$ ipython --no-banner

In [1]: import numpy as np

In [2]: np.set_printoptions(precision=3, suppress=True, linewidth=200)

In [3]: E = np.load("mat.npy")

In [4]: E
Out[4]: 
array([[ 2,  3,  0],
       [ 5,  4,  0],
       [11,  6,  6],
       [ 8,  5,  3],
       [ 0,  2,  0],
       [ 2,  3,  0],
       [11,  6,  6],
       [14,  7,  9],
       [14,  7,  9],
       [ 0,  2,  0],
       [ 2,  3,  0],
       [14,  7,  9],
       [ 5,  4,  0],
       [ 0,  2,  0],
       [ 0,  1,  0],
       [14,  7,  9],
       [14,  7,  9],
       [11,  6,  6],
       [11,  6,  6],
       [ 0,  2,  0],
       [ 5,  4,  0],
       [ 5,  4,  0],
       [ 2,  3,  0],
       [11,  6,  6]])

In [5]: G = np.cov(E, rowvar=False)

In [6]: E.std(axis=0)
Out[6]: array([5.342, 1.936, 3.767])

In [7]: np.linalg.eigvalsh(G)[::-1]
Out[7]: array([47.452,  1.005,  0.039])

In [8]: np.corrcoef(E.T)
Out[8]: 
array([[1.   , 0.992, 0.954],
       [0.992, 1.   , 0.927],
       [0.954, 0.927, 1.   ]])

In [9]: round(float(np.corrcoef(E[:, 1], E[:, 2])[0, 1]), 3)
Out[9]: 0.927

In [10]: G
Out[10]: 
array([[29.781, 10.705, 20.033],
       [10.705,  3.911,  7.054],
       [20.033,  7.054, 14.804]])

In [11]: np.argsort(-E.std(axis=0).round(6), kind="stable")
Out[11]: array([0, 2, 1])

In [12]: Q, R = np.linalg.qr(E)

In [13]: R
Out[13]: 
array([[-42.012, -22.946, -23.422],
       [  0.   ,  -6.363,   4.312],
       [  0.   ,   0.   ,   5.179]])

In [14]: np.round(Q.T @ Q, 3) + 0
Out[14]: 
array([[1., 0., 0.],
       [0., 1., 0.],
       [0., 0., 1.]])

In [15]: np.abs(np.diag(R))
Out[15]: array([42.012,  6.363,  5.179])

In [16]: np.linalg.norm(R, axis=1)
Out[16]: array([53.293,  7.686,  5.179])

In [17]: round(np.linalg.norm(R[2], 1), 3), round(float(np.linalg.norm(R[2], np.inf)), 3)
Out[17]: (np.float64(5.179), 5.179)

In [18]: round(float(np.linalg.norm(R, "nuc")), 3)
Out[18]: 64.832

In [19]: round(R[2] @ R[0], 3)
Out[19]: np.float64(-121.297)

In [20]: np.linalg.norm(R, axis=0)
Out[20]: array([42.012, 23.812, 24.372])

In [21]: np.linalg.norm(R, axis=1).argmax()
Out[21]: np.int64(0)

In [22]: np.round(np.linalg.norm(R) ** 2 / np.linalg.norm(R, 2) ** 2, 3)
Out[22]: np.float64(1.028)

In [23]: mat = np.load("dump.npy")

In [24]: mat
Out[24]: 
array([[12.978, -8.92 , -0.07 , 10.11 ,  1.932],
       [ 2.179,  0.033, -0.004,  1.908,  0.88 ],
       [ 2.002,  0.142, -0.051,  2.069,  0.961],
       [15.   , -9.003, -0.014, 11.877,  3.192],
       [ 7.006, -2.924,  0.009,  6.104,  1.947]])

In [25]: proj = np.triu(np.array([[-2, -1, 2, -2, 0],
    ...:     [0, 1, 0, 2, -2],
    ...:     [2, 0, 0, 0, -1],
    ...:     [0, 1, 2, -2, 1],
    ...:     [-2, 1, 1, -1, 0]]), 1) + np.eye(5)

In [26]: other = proj @ mat @ np.linalg.inv(proj)

In [27]: np.trace(other), np.trace(mat)
Out[27]: (np.float64(26.784), np.float64(26.784))

In [28]: m1 = np.loadtxt("arr.csv", delimiter=",")

In [29]: m1
Out[29]: 
array([[ 1.,  2.,  0.,  0.],
       [ 1.,  4.,  0.,  0.],
       [ 0.,  0.,  9., -3.],
       [ 0.,  0., -5., -5.]])

In [30]: (np.linalg.matrix_power((m1 != 0) + (m1.T != 0) + np.eye(4), 4) > 0).astype(int)
Out[30]: 
array([[1, 1, 0, 0],
       [1, 1, 0, 0],
       [0, 0, 1, 1],
       [0, 0, 1, 1]])

In [31]: np.round(np.linalg.det(m1), 3)
Out[31]: np.float64(-120.0)

In [32]: (m1 != 0).astype(int)
Out[32]: 
array([[1, 1, 0, 0],
       [1, 1, 0, 0],
       [0, 0, 1, 1],
       [0, 0, 1, 1]])

In [33]: np.flatnonzero(np.linalg.matrix_power((m1 != 0) + (m1.T != 0) + np.eye(4), 4)[2])
Out[33]: array([2, 3])

In [34]: rng = np.random.default_rng(16)

In [35]: lab = rng.permutation(4)

In [36]: other = m1[:, lab] * rng.choice([-1, 1], 4)

In [37]: other
Out[37]: 
array([[-2.,  1., -0.,  0.],
       [-4.,  1., -0.,  0.],
       [-0.,  0.,  3.,  9.],
       [-0.,  0.,  5., -5.]])

In [38]: U, _, VT = np.linalg.svd(m1.T @ other)

In [39]: np.round(np.linalg.lstsq(m1, other)[0], 3) + 0
Out[39]: 
array([[ 0.,  1.,  0.,  0.],
       [-1.,  0.,  0.,  0.],
       [ 0.,  0.,  0.,  1.],
       [ 0.,  0., -1.,  0.]])

In [40]: np.linalg.cond(other) > 100
Out[40]: np.False_

In [41]: np.linalg.matrix_rank(other, rtol=0.1)
Out[41]: np.int64(3)

In [42]: M = np.load("data.npy")

In [43]: M
Out[43]: 
array([[ 1, -1,  1],
       [ 1,  0,  0],
       [ 1,  1,  1],
       [ 1,  2,  4]])

In [44]: def softmax(z):
    ...:     e = np.exp(z - z.max(axis=-1, keepdims=True))
    ...:     return e / e.sum(axis=-1, keepdims=True)
    ...: 

In [45]: softmax(M[1] + 4)
Out[45]: array([0.576, 0.212, 0.212])

In [46]: softmax(M[1])
Out[46]: array([0.576, 0.212, 0.212])

In [47]: np.round(softmax(10 * M[1]), 3) + 0
Out[47]: array([1., 0., 0.])

In [48]: scores = M @ M.T / np.sqrt(3)

In [49]: np.round(softmax(scores + np.triu(np.full(scores.shape, -np.inf), 1)), 3) + 0
Out[49]: 
array([[1.   , 0.   , 0.   , 0.   ],
       [0.5  , 0.5  , 0.   , 0.   ],
       [0.193, 0.193, 0.613, 0.   ],
       [0.   , 0.   , 0.   , 1.   ]])

In [50]: softmax(scores).round(6).argmax(axis=1)
Out[50]: array([0, 0, 3, 3])

In [51]: softmax(scores)[1] @ M
Out[51]: array([1. , 0.5, 1.5])

In [52]: other = np.c_[M[:, :1] @ np.array([[1]]), np.array([2, -3, -2, -3])]

In [53]: other
Out[53]: 
array([[ 1,  2],
       [ 1, -3],
       [ 1, -2],
       [ 1, -3]])

In [54]: np.linalg.matrix_rank(np.c_[M, other])
Out[54]: np.int64(4)

In [55]: np.linalg.norm(np.linalg.qr(M)[0].T @ other, axis=0) ** 2 / ((other ** 2).sum(axis=0) + 1e-12)
Out[55]: array([1.   , 0.877])

In [56]: np.round(np.linalg.lstsq(M, other[:, 0])[0], 3) + 0
Out[56]: array([1., 0., 0.])

In [57]: np.round(np.linalg.norm(other - M @ np.linalg.lstsq(M, other)[0], axis=0), 3) + 0
Out[57]: array([0.   , 1.789])

In [58]: np.linalg.matrix_rank(other)
Out[58]: np.int64(2)

In [59]: np.linalg.norm(other, axis=1)
Out[59]: array([2.236, 3.162, 2.236, 3.162])

In [60]: round(np.linalg.norm(other[1], 1), 3), np.round(np.linalg.norm(other[1], np.inf), 3)
Out[60]: (np.float64(4.0), np.float64(3.0))

In [61]: F = np.load("x.npy")

In [62]: F
Out[62]: 
array([[-5,  0,  0,  0],
       [ 0,  6,  0,  0],
       [ 0,  0, -7,  0],
       [ 0,  0,  0,  6]])

In [63]: np.sort(np.linalg.eigvals(F).real)
Out[63]: array([-7., -5.,  6.,  6.])

In [64]: F @ F
Out[64]: 
array([[25,  0,  0,  0],
       [ 0, 36,  0,  0],
       [ 0,  0, 49,  0],
       [ 0,  0,  0, 36]])

In [65]: round(np.linalg.det(F), 3)
Out[65]: np.float64(1260.0)

In [66]: (F != 0).astype(int)
Out[66]: 
array([[1, 0, 0, 0],
       [0, 1, 0, 0],
       [0, 0, 1, 0],
       [0, 0, 0, 1]])

In [67]: evals, V = np.linalg.eig(F)

In [68]: np.prod(evals)
Out[68]: np.float64(1260.0)

In [69]: evals
Out[69]: array([-5.,  6., -7.,  6.])

In [70]: np.sort(np.linalg.eigvals(F @ F))
Out[70]: array([25., 36., 36., 49.])

In [71]: np.sort(np.linalg.eigvals(F.T))
Out[71]: array([-7., -5.,  6.,  6.])

In [72]: u, v = F[0], F[3]

In [73]: u @ u
Out[73]: np.int64(25)

In [74]: p = (u @ v) / (u @ u) * u

In [75]: round(np.linalg.norm(u + v) ** 2 + np.linalg.norm(u - v) ** 2, 3)
Out[75]: np.float64(122.0)

In [76]: v - p
Out[76]: array([0., 0., 0., 6.])

In [77]: np.outer(u, v)
Out[77]: 
array([[  0,   0,   0, -30],
       [  0,   0,   0,   0],
       [  0,   0,   0,   0],
       [  0,   0,   0,   0]])

In [78]: A = np.array([[6, 12, 10, 4, 8],
    ...:     [9, 18, 15, 6, 12],
    ...:     [6, 12, 10, 4, 8],
    ...:     [3, 6, 5, 2, 4],
    ...:     [9, 18, 15, 6, 12]])

In [79]: A
Out[79]: 
array([[ 6, 12, 10,  4,  8],
       [ 9, 18, 15,  6, 12],
       [ 6, 12, 10,  4,  8],
       [ 3,  6,  5,  2,  4],
       [ 9, 18, 15,  6, 12]])

In [80]: rank = np.linalg.matrix_rank(A)

In [81]: rank
Out[81]: np.int64(1)

In [82]: N = np.linalg.svd(A)[2][rank:].T

In [83]: np.round(A @ N, 3) + 0
Out[83]: 
array([[0., 0., 0., 0.],
       [0., 0., 0., 0.],
       [0., 0., 0., 0.],
       [0., 0., 0., 0.],
       [0., 0., 0., 0.]])

In [84]: np.linalg.matrix_rank(A.T @ A), np.linalg.matrix_rank(A @ A.T)
Out[84]: (np.int64(1), np.int64(1))

In [85]: feats = np.loadtxt("test16.csv", delimiter=",")

In [86]: feats
Out[86]: 
array([[ 4.87 , 10.06 , 15.227],
       [ 4.874, 10.796, 14.826],
       [ 7.136, 10.523, 16.331],
       [ 7.767, 10.964, 14.856],
       [ 6.625,  9.605, 15.659],
       [ 5.096, 10.912, 17.382],
       [ 3.992, 10.278, 15.342],
       [ 4.73 ,  8.03 , 15.611],
       [ 5.466, 10.579, 16.27 ],
       [ 5.092, 11.152, 16.274],
       [ 5.699, 10.323, 13.666],
       [ 4.72 ,  9.327, 14.48 ],
       [ 3.87 , 11.047, 14.96 ],
       [ 4.254,  9.174, 15.425],
       [ 6.796, 10.824, 15.025],
       [ 6.467,  9.142, 15.598],
       [ 5.099, 10.751, 15.491],
       [ 5.418, 10.613, 16.742],
       [ 6.13 , 11.356, 14.945],
       [ 6.165, 10.009, 16.263],
       [ 4.268,  9.823, 14.434],
       [ 5.004,  8.354, 14.71 ],
       [ 4.765, 11.2  , 14.061],
       [ 3.523,  9.384, 15.013],
       [ 6.792, 10.025, 16.717],
       [ 3.812, 10.202, 14.363],
       [ 4.514,  9.261, 14.844],
       [ 4.111, 10.282, 15.225],
       [ 4.806, 10.534, 16.149],
       [ 4.247, 10.841, 14.298]])

In [87]: proj = feats @ np.linalg.solve(feats.T @ feats, feats.T)

In [88]: np.allclose(proj @ proj, proj)
Out[88]: True

In [89]: np.round(np.linalg.eigvalsh(proj), 3) + 0
Out[89]: array([0., 0., 0., 0., 0., 0., 0., 0., 0., 0., 0., 0., 0., 0., 0., 0., 0., 0., 0., 0., 0., 0., 0., 0., 0., 0., 0., 1., 1., 1.])

In [90]: x = np.array([-3, -4, 0])

In [91]: h = np.maximum(E @ x, 0)

In [92]: E.T @ h
Out[92]: array([0, 0, 0])

In [93]: np.maximum(E @ (3 * x), 0)
Out[93]: array([0, 0, 0, 0, 0, 0, 0, 0, 0, 0, 0, 0, 0, 0, 0, 0, 0, 0, 0, 0, 0, 0, 0, 0])

In [94]: np.flatnonzero(h > 1e-9)
Out[94]: array([], dtype=int64)

In [95]: data = np.array([[-1, -1, 0, 0, -3, -2],
    ...:     [2, -1, -2, -2, 0, -2],
    ...:     [2, 2, 0, -2, 0, -2],
    ...:     [3, -2, -3, 2, 2, -1],
    ...:     [5, -4, -6, -6, -3, -8]])

In [96]: data
Out[96]: 
array([[-1, -1,  0,  0, -3, -2],
       [ 2, -1, -2, -2,  0, -2],
       [ 2,  2,  0, -2,  0, -2],
       [ 3, -2, -3,  2,  2, -1],
       [ 5, -4, -6, -6, -3, -8]])

In [97]: np.unique(data.round(6), axis=0).shape
Out[97]: (5, 6)

In [98]: round(float(np.trace(np.linalg.pinv(data) @ data)), 3)
Out[98]: 4.0
